$ python3 -q
>>> import numpy as np
>>> from numpy import linalg as LA
>>> np.set_printoptions(precision=2, suppress=True, linewidth=100, floatmode="fixed")
>>> rd = lambda a: np.round(a, 2) + 0
>>> mat = np.load("m.npy")
>>> print(mat)
[[ 0 -1 -4]
 [ 0  0  5]
 [ 0  0  0]]
>>> print(rd(LA.det(mat.T)))
0.0
>>> print(np.poly(mat))
[1.00 0.00 0.00 0.00]
>>> print(np.einsum("ij,ji->", mat, mat))
0
>>> print(rd(LA.eigvals(mat)))
[0.00 0.00 0.00]
>>> print(LA.matrix_power(mat - np.diag(np.diag(mat)), 3))
[[0 0 0]
 [0 0 0]
 [0 0 0]]
>>> print(LA.matrix_rank(mat - mat[0, 0] * np.eye(3)))
2
>>> print([int(LA.matrix_rank(LA.matrix_power(mat, p))) for p in range(1, 4)])
[2, 1, 0]
>>> print(mat @ mat)
[[ 0  0 -5]
 [ 0  0  0]
 [ 0  0  0]]
>>> print(LA.matrix_power(mat, 3))
[[0 0 0]
 [0 0 0]
 [0 0 0]]
>>> print((mat - mat.T) / 2)
[[ 0.00 -0.50 -2.00]
 [ 0.50  0.00  2.50]
 [ 2.00 -2.50  0.00]]
>>> print(mat @ mat)
[[ 0  0 -5]
 [ 0  0  0]
 [ 0  0  0]]
>>> print(np.trace(mat))
0
>>> print(np.allclose(mat, mat.T))
False
>>> rng = np.random.default_rng(3941)
>>> z = rng.permutation(3)
>>> print(z)
[0 2 1]
>>> Y = mat[z][:, z]
>>> print(Y)
[[ 0 -4 -1]
 [ 0  0  0]
 [ 0  5  0]]
>>> print(rd(LA.det(Y)), rd(LA.det(mat[z])))
0.0 0.0
>>> print(rd(np.sort(np.abs(LA.eigvals(Y)))))
[0.00 0.00 0.00]
>>> arr = np.array([[-2.0, -4.0, 0.0, 0.0],
...     [-5.0, -5.0, 0.0, 0.0],
...     [0.0, 0.0, -5.0, 5.0],
...     [0.0, 0.0, 9.0, -2.0]])
>>> r0, v = arr[0], arr[3]
>>> print(r0 @ r0)
20.0
>>> p = (r0 @ v) / (r0 @ r0) * r0
>>> print(v - p)
[ 0.00  0.00  9.00 -2.00]
>>> print(LA.matrix_rank(np.outer(r0, v)))
1
>>> print((v - p) @ r0)
0.0
>>> gram = arr.T @ arr
>>> print(rd(LA.eigvalsh(gram)[::-1]))
[125.22  68.54   9.78   1.46]
>>> print(np.trace(gram), (arr ** 2).sum())
205.0 205.0
>>> print(LA.matrix_rank(gram))
4
>>> print(gram)
[[ 29.00  33.00   0.00   0.00]
 [ 33.00  41.00   0.00   0.00]
 [  0.00   0.00 106.00 -43.00]
 [  0.00   0.00 -43.00  29.00]]
>>> m1 = np.load("mat.npy")
>>> print(m1)
[[-14.01  22.01   0.04  13.99  -6.00]
 [ -8.97  20.02   5.02  10.02  -2.01]
 [ -8.01  -5.04 -14.94   5.01  -8.98]]
>>> Y = m1 / np.sqrt((m1 ** 2).mean(axis=1, keepdims=True))
>>> print(rd(LA.norm(Y, axis=1)))
[2.24 2.24 2.24]
>>> print(rd(Y[1]))
[-0.81  1.81  0.45  0.91 -0.18]
>>> def softmax(z):
...     e = np.exp(z - z.max(axis=-1, keepdims=True))
...     return e / e.sum(axis=-1, keepdims=True)
... 
>>> print(rd(softmax(m1).sum(axis=1)))
[1.00 1.00 1.00]
>>> print(rd(softmax(m1[0])))
[0.00 1.00 0.00 0.00 0.00]
>>> S = m1 @ m1.T / np.sqrt(5)
>>> print(softmax(S).round(6).argmax(axis=1))
[0 0 2]
>>> Y = np.array([[1, 1], [1, 0], [3, 2], [0, 0], [3, 0]])
>>> print(LA.matrix_rank(np.vstack([m1, Y.T])))
5
>>> print(LA.matrix_rank(m1 @ Y))
2
>>> print(rd(np.einsum("ij,ij->i", m1, m1)))
[912.44 610.90 418.51]
>>> print(rd(np.einsum("ik,kj->ij", m1, Y)))
[[ -9.88 -13.93]
 [ 20.08   1.07]
 [-84.81 -37.89]]
>>> print(rd(np.einsum("ij->j", m1)))
[-30.99  36.99  -9.88  29.02 -16.99]
>>> print(rd(m1 @ Y))
[[ -9.88 -13.93]
 [ 20.08   1.07]
 [-84.81 -37.89]]
>>> print(np.vstack([m1, Y.T]).shape)
(5, 5)
>>> print(np.argsort(-LA.norm(m1, axis=0).round(6), kind="stable")[:3])
[1 0 3]
>>> print(LA.cond(m1) > 100)
True
>>> data = np.load("run13.npy")
>>> print(rd(data))
[[ -3.37   1.76 -10.88 -14.25]
 [ -1.93   1.15  -8.12 -10.04]
 [ -1.56   0.97  -7.34  -8.90]
 [ -0.89   0.62  -5.80  -6.69]
 [ -0.65   0.48  -5.20  -5.86]
 [ -0.20   0.17  -3.81  -4.01]
 [ -0.08   0.08  -3.38  -3.46]
 [  0.02  -0.02  -2.89  -2.87]
 [  0.14  -0.18  -2.01  -1.88]
 [  0.14  -0.25  -1.31  -1.17]
 [  0.01   0.13   0.23   0.24]
 [  0.13   0.41   0.65   0.78]
 [  0.40   0.78   1.16   1.56]
 [  0.56   0.95   1.40   1.96]
 [  1.25   1.51   2.22   3.48]
 [  1.77   1.86   2.77   4.55]
 [  2.24   2.14   3.24   5.48]
 [  2.85   2.48   3.83   6.68]
 [  2.97   2.54   3.94   6.91]
 [  3.53   2.82   4.47   8.00]
 [  5.76   3.80   6.50  12.25]
 [  8.75   4.93   9.15  17.89]
 [  8.79   4.94   9.18  17.97]
 [ 11.58   5.87  11.63  23.21]]
>>> z = data[:, 3] > np.median(data[:, 3])
>>> r0 = data[z].mean(axis=0) - data[~z].mean(axis=0)
>>> print(rd(r0))
[ 4.89  2.44  9.11 14.00]
>>> print(np.argsort(-np.abs(r0).round(6), kind="stable"))
[3 2 0 1]
>>> print(z.astype(int))
[0 0 0 0 0 0 0 0 0 0 0 0 1 1 1 1 1 1 1 1 1 1 1 1]
>>> Y = data / np.sqrt((data ** 2).mean(axis=1, keepdims=True))
>>> print(rd(Y[16]))
[0.63 0.61 0.91 1.55]
>>> print(LA.matrix_rank(Y) == LA.matrix_rank(data))
True
>>> print(rd(LA.norm(Y, axis=1)))
[2.00 2.00 2.00 2.00 2.00 2.00 2.00 2.00 2.00 2.00 2.00 2.00 2.00 2.00 2.00 2.00 2.00 2.00 2.00
 2.00 2.00 2.00 2.00 2.00]
>>> cen = data - data.mean(axis=0)
>>> evecs = LA.svd(cen)[2][:3]
>>> Y = cen - cen @ evecs.T @ evecs
>>> print(rd(np.cov(cen @ evecs.T, rowvar=False)))
[[131.54   0.00   0.00]
 [  0.00   2.11   0.00]
 [  0.00   0.00   0.36]]
>>> print(rd(Y.std(axis=0)))
[0.00 0.00 0.00 0.00]
>>> print(LA.norm(Y, axis=1).round(6).argmax())
0
>>> E = np.load("w.npy")
>>> print(E)
[[ 4  5  6  6  8]
 [-5  9  8 -7 -8]
 [-1  6 -2  1  0]
 [-9 -4 -3  5  6]
 [ 1  5  7  7 -2]]
>>> print(rd(softmax(E[2])))
[0.00 0.99 0.00 0.01 0.00]
>>> print(rd(softmax(E).sum(axis=1)))
[1.00 1.00 1.00 1.00 1.00]
>>> S = E @ E.T / np.sqrt(5)
>>> print(rd(softmax(S)))
[[1.00 0.00 0.00 0.00 0.00]
 [0.00 1.00 0.00 0.00 0.00]
 [0.00 0.06 0.94 0.00 0.00]
 [0.00 0.00 0.00 1.00 0.00]
 [0.00 0.00 0.00 0.00 1.00]]
>>> print(np.trace(E))
14
>>> print(np.allclose(E @ E.T, E.T @ E))
False
>>> print(rd(LA.det(E)))
105280.0
>>> print(rd(np.abs(LA.eigvals(E)).max()))
14.16
>>> print((E - E.T) / 2)
[[ 0.00  5.00  3.50  7.50  3.50]
 [-5.00  0.00  1.00 -1.50 -6.50]
 [-3.50 -1.00  0.00  2.00 -3.50]
 [-7.50  1.50 -2.00  0.00 -0.50]
 [-3.50  6.50  3.50  0.50  0.00]]
>>> print((E + E.T) / 2)
[[ 4.00  0.00  2.50 -1.50  4.50]
 [ 0.00  9.00  7.00 -5.50 -1.50]
 [ 2.50  7.00 -2.00 -1.00  3.50]
 [-1.50 -5.50 -1.00  5.00  6.50]
 [ 4.50 -1.50  3.50  6.50 -2.00]]
>>> print(rd(np.sort(np.abs(LA.eigvals(E)))))
[ 6.13  7.19 12.98 12.98 14.16]
>>> print(E @ E)
[[ -61  117   90   81   12]
 [ -18   92   -9 -176 -138]
 [ -41   33   43  -45  -50]
 [ -52  -89  -53   38  -22]
 [ -93   54   -3   -1   14]]
>>> x = np.array([0, 2, 2, 0, 0])
>>> target = E @ x
>>> print(target)
[ 22  34   8 -14  24]
>>> print(rd(LA.solve(E, target + E[:, 2])))
[0.00 2.00 3.00 0.00 0.00]
>>> print(rd(LA.solve(E.T, E[3])))
[0.00 0.00 0.00 1.00 0.00]
>>> r0 = np.array([4, -1, -5, 4, -4])
>>> Y = E + np.outer(r0, np.eye(5)[1])
>>> print(LA.matrix_rank(LA.inv(Y) - LA.inv(E), tol=1e-8))
1
>>> W0 = np.loadtxt("out1.csv", delimiter=",")
>>> print(rd(W0))
[[ 0.06 -0.06 -0.15 -0.15  0.11]
 [-0.06  0.06  0.15  0.15 -0.11]
 [-0.15  0.15  0.35  0.35 -0.25]
 [-0.15  0.15  0.35  0.35 -0.25]
 [ 0.11 -0.11 -0.25 -0.25  0.18]]
>>> r0, v = W0[4], W0[2]
>>> print(rd(r0 @ r0))
0.18
>>> print(rd(r0 @ v))
-0.25
>>> p = (r0 @ v) / (r0 @ r0) * r0
>>> print((v - p) @ r0)
0.0
>>> print(rd(p))
[-0.15  0.15  0.35  0.35 -0.25]
>>> U, s, vt = LA.svd(W0)
>>> evecs = vt[:(s > 1e-8).sum()]
>>> x = W0[3] + 2 * W0[1] + rng.integers(2) * np.eye(5)[1]
>>> print(rd(x))
[-0.28  1.28  0.65  0.65 -0.46]
>>> print(LA.matrix_rank(np.vstack([W0, x])))
2
>>> print(np.allclose(evecs.T @ evecs @ x, x))
False
>>> x = np.array([3, 8, -2, -6, -6])
>>> print(rd(W0 @ W0 @ x))
[ 0.23 -0.23 -0.55 -0.55  0.39]
>>> print(rd(LA.eigvalsh(2 * W0 - np.eye(5))))
[-1.00 -1.00 -1.00 -1.00  1.00]
>>> print(rd(np.eye(5) - W0))
[[ 0.94  0.06  0.15  0.15 -0.11]
 [ 0.06  0.94 -0.15 -0.15  0.11]
 [ 0.15 -0.15  0.65 -0.35  0.25]
 [ 0.15 -0.15 -0.35  0.65  0.25]
 [-0.11  0.11  0.25  0.25  0.82]]
>>> Y = np.array([[2, 2], [0, -2], [-2, -1], [-1, -3], [-3, 0]])
>>> print(np.vstack([W0, Y.T]).shape)
(7, 5)
>>> print(rd(np.einsum("ik,kj->ij", W0, Y)))
[[ 0.26  0.85]
 [-0.26 -0.85]
 [-0.60 -1.99]
 [-0.60 -1.99]
 [ 0.43  1.42]]
>>> print(rd(np.einsum("ik,kj->ji", W0, Y)))
[[ 0.26 -0.26 -0.60 -0.60  0.43]
 [ 0.85 -0.85 -1.99 -1.99  1.42]]
>>> print(rd(Y.T @ W0.T))
[[ 0.26 -0.26 -0.60 -0.60  0.43]
 [ 0.85 -0.85 -1.99 -1.99  1.42]]
>>> print(LA.matrix_rank(np.vstack([W0, Y.T])))
3
>>> print(rd(W0 @ Y))
[[ 0.26  0.85]
 [-0.26 -0.85]
 [-0.60 -1.99]
 [-0.60 -1.99]
 [ 0.43  1.42]]
>>> print(LA.matrix_rank(W0, rtol=0.1))
1
>>> print(LA.cond(W0) > 100)
True
>>> r0 = np.array([-2, 1, 4, -1])
>>> A = np.outer(rng.normal(size=10), r0) + 0.02 * rng.normal(size=(10, 4))
>>> print(rd(A))
[[ 1.47 -0.70 -2.92  0.73]
 [-2.19  1.11  4.43 -1.10]
 [-2.26  1.14  4.50 -1.13]
 [ 3.68 -1.89 -7.43  1.86]
 [-1.24  0.62  2.49 -0.60]
 [-0.44  0.15  0.86 -0.20]
 [ 4.69 -2.34 -9.36  2.33]
 [-1.03  0.48  2.00 -0.48]
 [-3.40  1.68  6.77 -1.71]
 [ 1.22 -0.61 -2.40  0.61]]
>>> print(rd(softmax(A[3] + -3)))
[0.86 0.00 0.00 0.14]
>>> print(rd(softmax(A).sum(axis=1)))
[1.00 1.00 1.00 1.00 1.00 1.00 1.00 1.00 1.00 1.00]
>>> print(rd(softmax(A[3])))
[0.86 0.00 0.00 0.14]
>>> print(rd(softmax(10 * A[3])))
[1.00 0.00 0.00 0.00]
>>> S = A @ A.T / np.sqrt(4)
>>> print(rd(softmax(S + np.triu(np.full(S.shape, -np.inf), 1))))
[[1.00 0.00 0.00 0.00 0.00 0.00 0.00 0.00 0.00 0.00]
 [0.00 1.00 0.00 0.00 0.00 0.00 0.00 0.00 0.00 0.00]
 [0.00 0.43 0.57 0.00 0.00 0.00 0.00 0.00 0.00 0.00]
 [0.00 0.00 0.00 1.00 0.00 0.00 0.00 0.00 0.00 0.00]
 [0.00 0.45 0.53 0.00 0.02 0.00 0.00 0.00 0.00 0.00]
 [0.01 0.40 0.42 0.00 0.13 0.05 0.00 0.00 0.00 0.00]
 [0.00 0.00 0.00 0.00 0.00 0.00 1.00 0.00 0.00 0.00]
 [0.00 0.45 0.50 0.00 0.03 0.00 0.00 0.02 0.00 0.00]
 [0.00 0.00 0.00 0.00 0.00 0.00 0.00 0.00 1.00 0.00]
 [0.00 0.00 0.00 0.04 0.00 0.00 0.96 0.00 0.00 0.00]]
>>> print(rd(softmax(S)))
[[0.00 0.00 0.00 0.02 0.00 0.00 0.98 0.00 0.00 0.00]
 [0.00 0.00 0.00 0.00 0.00 0.00 0.00 0.00 1.00 0.00]
 [0.00 0.00 0.00 0.00 0.00 0.00 0.00 0.00 1.00 0.00]
 [0.00 0.00 0.00 0.00 0.00 0.00 1.00 0.00 0.00 0.00]
 [0.00 0.02 0.02 0.00 0.00 0.00 0.00 0.00 0.96 0.00]
 [0.00 0.15 0.16 0.00 0.05 0.02 0.00 0.04 0.59 0.00]
 [0.00 0.00 0.00 0.00 0.00 0.00 1.00 0.00 0.00 0.00]
 [0.00 0.04 0.04 0.00 0.00 0.00 0.00 0.00 0.92 0.00]
 [0.00 0.00 0.00 0.00 0.00 0.00 0.00 0.00 1.00 0.00]
 [0.00 0.00 0.00 0.04 0.00 0.00 0.96 0.00 0.00 0.00]]
>>> print(softmax(S).round(6).argmax(axis=1))
[6 8 8 6 8 8 6 8 8 6]
>>> print(rd(softmax(S)[3] @ A))
[ 4.69 -2.34 -9.36  2.33]
>>> Q, _ = LA.qr(np.array([[0.3, 1.7, 0.8], [-0.2, -0.9, 1.8], [0.9, 0.4, -0.8]]))
>>> evecs, _ = LA.qr(np.array([[-1.1, -0.5, -0.4, -1.0, -1.9],
...     [-1.8, 0.2, 0.2, 2.1, -0.4],
...     [-1.2, 1.5, 0.3, 0.2, 0.5],
...     [1.0, 1.2, -0.3, 0.2, -0.1],
...     [0.3, -1.0, -1.6, 1.0, 0.3]]))
>>> s = 10 * 0.2 ** np.arange(3)
>>> K = Q[:, :3] * s @ evecs[:3]
>>> print(rd(K))
[[ 0.24 -0.75  0.68  3.28 -0.73]
 [-0.14  0.80 -0.34 -1.89  0.84]
 [ 4.38 -2.55  2.22  6.02 -4.46]]
>>> gram = K.T @ K
>>> print(rd(LA.svd(K, compute_uv=False) ** 2))
[100.00   4.00   0.16]
>>> print(np.trace(gram), rd((K ** 2).sum()))
104.16 104.16
>>> print((K @ K.T).shape)
(3, 3)
>>> print(rd(np.diag(gram)))
[19.22  7.69  5.52 50.63 21.09]
>>> x = np.array([0, 0, 1, 2, 0])
>>> h1 = np.maximum(K @ x, 0)
>>> print(rd(np.maximum(K @ (3 * x), 0)))
[21.73  0.00 42.81]
>>> print(rd(softmax(K[0])))
[0.04 0.02 0.06 0.86 0.02]
>>> print(rd(softmax(10 * K[0])))
[0.00 0.00 0.00 1.00 0.00]
>>> print(rd(softmax(K[0] + 2)))
[0.04 0.02 0.06 0.86 0.02]
>>> S = K @ K.T / np.sqrt(5)
>>> print(rd(softmax(S)))
[[0.00 0.00 1.00]
 [0.00 1.00 0.00]
 [0.00 0.00 1.00]]
>>> print(softmax(S).round(6).argmax(axis=1))
[2 1 2]
>>> print(rd(softmax(S)[0] @ K))
[ 4.37 -2.55  2.22  6.02 -4.45]
>>> Z = A[[6, 9]].astype(float)
>>> for _ in range(4):
...     z = LA.norm(A[:, None] - Z, axis=-1).argmin(axis=1)
...     Z = np.array([A[z == j].mean(axis=0) for j in range(2)])
... 
>>> print(z)
[1 1 1 0 1 1 0 1 1 1]
>>> print(rd(Z))
[[ 4.19 -2.11 -8.39  2.10]
 [-0.98  0.49  1.97 -0.49]]
>>> U, s, vt = LA.svd(Z)
>>> print(np.argmax(s[:-1] / (s[1:] + 1e-6)) + 1)
1
>>> Y = U[:, :1] @ np.diag(s[:1]) @ vt[:1]
>>> print(rd(np.abs(Z - Y).max()))
0.01
>>> print(LA.matrix_rank(Z, rtol=0.05))
1
>>> print(LA.matrix_rank(Y))
1
